>>> import numpy as np
>>> from numpy import linalg as LA
>>> np.set_printoptions(precision=2, suppress=True, linewidth=160)
>>> def rnd(a):
...     return np.round(a, 2) + 0
... 
>>> M = np.loadtxt("run13.csv", delimiter=",")
>>> M
array([[ 1.  , -0.95,  1.04],
       [ 3.11, -0.85, -0.35],
       [ 2.75,  5.47, -2.39],
       [ 3.16, -0.57,  1.27],
       [-1.26,  3.03, -4.3 ],
       [ 0.92,  4.43, -5.16],
       [ 0.41,  2.6 , -3.66],
       [-0.21,  3.93, -3.17],
       [ 2.68,  3.43, -3.47],
       [-2.  ,  4.54, -2.16],
       [ 2.19,  4.43, -2.38],
       [ 0.29,  2.8 , -2.58],
       [-1.85,  2.63, -4.43],
       [-1.2 ,  2.8 , -3.46],
       [ 2.99,  4.84, -4.21],
       [ 0.83,  2.98, -4.98],
       [-0.38,  3.85, -4.08],
       [ 0.21,  2.08, -3.95],
       [ 4.64,  3.91, -1.7 ],
       [-0.03,  4.71, -3.18],
       [-0.21,  2.  , -3.82],
       [-0.72,  3.23, -4.3 ],
       [ 3.81,  4.82, -2.5 ],
       [ 2.67, -0.61,  0.65],
       [ 2.25,  3.65, -2.32]])
>>> Xs = M - M.mean(axis=0)
>>> left, sv, Vt = LA.svd(Xs, full_matrices=False)
>>> np.abs(Vt[0]).argmax()
np.int64(2)
>>> LA.matrix_rank(Xs)
np.int64(3)
>>> rnd(np.abs(Vt[-1]))
array([0.37, 0.56, 0.74])
>>> np.searchsorted(np.cumsum(sv ** 2) / (sv ** 2).sum(), 0.9) + 1
np.int64(2)
>>> rnd(sv)
array([12.22,  8.73,  4.28])
>>> (np.sign(left[:, 0]) == np.sign(left[0, 0])).astype(int)
array([1, 1, 0, 1, 0, 0, 0, 0, 0, 0, 0, 0, 0, 0, 0, 0, 0, 0, 1, 0, 0, 0, 1, 1, 1])
>>> A2 = np.c_[M[:, :1] @ np.array([[-2]]), np.array([1, -2, -9, 9, 8, -7, 5, -1, -5, -9, -4, 9, 2, 2, 3, 4, 2, -1, 6, 2, 7, -1, 3, 6, -3])]
>>> A2
array([[-2.  ,  1.  ],
       [-6.22, -2.  ],
       [-5.5 , -9.  ],
       [-6.32,  9.  ],
       [ 2.52,  8.  ],
       [-1.84, -7.  ],
       [-0.82,  5.  ],
       [ 0.42, -1.  ],
       [-5.36, -5.  ],
       [ 4.  , -9.  ],
       [-4.38, -4.  ],
       [-0.58,  9.  ],
       [ 3.7 ,  2.  ],
       [ 2.4 ,  2.  ],
       [-5.98,  3.  ],
       [-1.66,  4.  ],
       [ 0.76,  2.  ],
       [-0.42, -1.  ],
       [-9.28,  6.  ],
       [ 0.06,  2.  ],
       [ 0.42,  7.  ],
       [ 1.44, -1.  ],
       [-7.62,  3.  ],
       [-5.34,  6.  ],
       [-4.5 , -3.  ]])
>>> rnd(LA.norm(LA.qr(M)[0].T @ A2, axis=0) ** 2 / ((A2 ** 2).sum(axis=0) + 1e-12))
array([1.  , 0.18])
>>> LA.matrix_rank(np.c_[M, A2])
np.int64(4)
>>> gram = M.T @ M
>>> rnd(np.diag(gram))
array([110.41, 297.77, 270.63])
>>> rnd(LA.svd(M, compute_uv=False) ** 2)
array([553.13, 104.56,  21.11])
>>> cent = M[[15, 5]].astype(float)
>>> for _ in range(5):
...     lab = LA.norm(M[:, None] - cent, axis=-1).argmin(axis=1)
...     cent = np.array([M[lab == j].mean(axis=0) for j in range(2)])
... 
>>> lab
array([0, 0, 1, 0, 0, 1, 0, 0, 1, 0, 1, 0, 0, 0, 1, 0, 0, 0, 1, 1, 0, 0, 1, 0, 1])
>>> rnd(cent)
array([[ 0.24,  2.09, -2.64],
       [ 2.47,  4.41, -3.03]])
>>> np.bincount(lab)
array([16,  9])
>>> np.unravel_index(np.abs(cent).argmax(), cent.shape)
(np.int64(1), np.int64(1))
>>> rnd(cent.mean(axis=0))
array([ 1.35,  3.25, -2.84])
>>> cent[:, 3]
Traceback (most recent call last):
  File "<python-input-28>", line 1, in <module>
    cent[:, 3]
    ~~~~^^^^^^
IndexError: index 3 is out of bounds for axis 1 with size 3
>>> rnd(cent.sum(axis=0))
array([ 2.71,  6.5 , -5.68])
>>> np.zeros(2, 3)
Traceback (most recent call last):
  File "<python-input-30>", line 1, in <module>
    np.zeros(2, 3)
    ~~~~~~~~^^^^^^
TypeError: Cannot interpret '3' as a data type
>>> cent[2]
Traceback (most recent call last):
  File "<python-input-31>", line 1, in <module>
    cent[2]
    ~~~~^^^
IndexError: index 2 is out of bounds for axis 0 with size 2
>>> data = np.load("out6.npy")
>>> data
array([[ 0,  0],
       [ 2, -2],
       [ 1, -1],
       [ 2, -2]])
>>> rank = LA.matrix_rank(data)
>>> rank
np.int64(1)
>>> ns = LA.svd(data)[2][rank:].T
>>> [int(LA.matrix_rank(data[:i])) for i in range(1, len(data) + 1)]
[0, 1, 1, 1]
>>> LA.matrix_rank(data.T @ data), LA.matrix_rank(data @ data.T)
(np.int64(1), np.int64(1))
>>> data @ ns
array([[0.],
       [0.],
       [0.],
       [0.]])
>>> [int(LA.matrix_rank(data[:, :j + 1])) for j in range(2)]
[1, 1]
>>> [int(LA.matrix_rank(np.delete(data, i, axis=0))) for i in range(4)]
[1, 1, 1, 1]
